$ python -q
>>> import numpy as np
>>> from numpy import linalg as LA
>>> np.set_printoptions(precision=2, suppress=True, linewidth=140)
>>> rd = lambda a: np.round(a, 2) + 0
>>> rng = np.random.default_rng(996)
>>> th = rng.uniform(0, 2 * np.pi, 25)
>>> O, _ = LA.qr(np.array([[1.1, 0.1], [0.9, 0.1], [0.1, 0.8]]))
>>> E = 5 * np.c_[np.cos(th), np.sin(th)] @ O.T
>>> rd(E)
array([[-1.87, -1.42,  4.41],
       [ 2.99,  2.51,  3.12],
       [-1.45, -1.08,  4.66],
       [ 0.87,  0.82,  4.86],
       [-3.86, -3.14,  0.5 ],
       [ 2.57,  2.18,  3.69],
       [ 3.2 ,  2.68,  2.76],
       [ 3.25,  2.58, -2.79],
       [-3.68, -2.97,  1.63],
       [ 3.55,  2.85, -2.07],
       [-3.16, -2.64, -2.83],
       [-1.13, -1.03, -4.76],
       [ 3.82,  3.13,  0.79],
       [ 0.67,  0.66,  4.91],
       [-3.16, -2.65, -2.82],
       [-1.55, -1.37, -4.55],
       [ 0.29,  0.12, -4.99],
       [ 1.98,  1.71,  4.26],
       [ 0.04, -0.08, -5.  ],
       [ 3.8 ,  3.08, -1.02],
       [ 2.41,  1.87, -3.96],
       [-1.58, -1.39, -4.54],
       [-0.49, -0.29,  4.97],
       [ 0.64,  0.64,  4.92],
       [-3.7 , -3.05, -1.41]])
>>> Ac = E - E.mean(axis=0)
>>> left, sv, vt = LA.svd(Ac, full_matrices=False)
>>> LA.matrix_rank(Ac)
np.int64(2)
>>> rd(vt[0] * np.sign(vt[0, np.abs(vt[0]).argmax()]))
array([0.33, 0.29, 0.9 ])
>>> np.abs(left[:, 0]).argmax()
np.int64(21)
>>> (np.sign(left[:, 0]) == np.sign(left[0, 0])).astype(int)
array([1, 1, 1, 1, 0, 1, 1, 0, 0, 0, 0, 0, 1, 1, 0, 0, 0, 1, 0, 1, 0, 0, 1, 1, 0])
>>> arr = np.load("arr.npy")
>>> arr
array([[-3,  4, -3],
       [ 0, -1, -2],
       [ 0,  0, -4]])
>>> ev, V = LA.eig(arr)
>>> arr @ V[:, 0] - ev[0] * V[:, 0]
array([0., 0., 0.])
>>> ev
array([-3., -1., -4.])
>>> rd(np.sort(LA.eigvals(LA.inv(arr))))
array([-1.  , -0.33, -0.25])
>>> rd(np.sort(LA.eigvals(arr.T)))
array([-4., -3., -1.])
>>> rd(np.sort(LA.eigvals(arr @ arr)))
array([ 1.,  9., 16.])
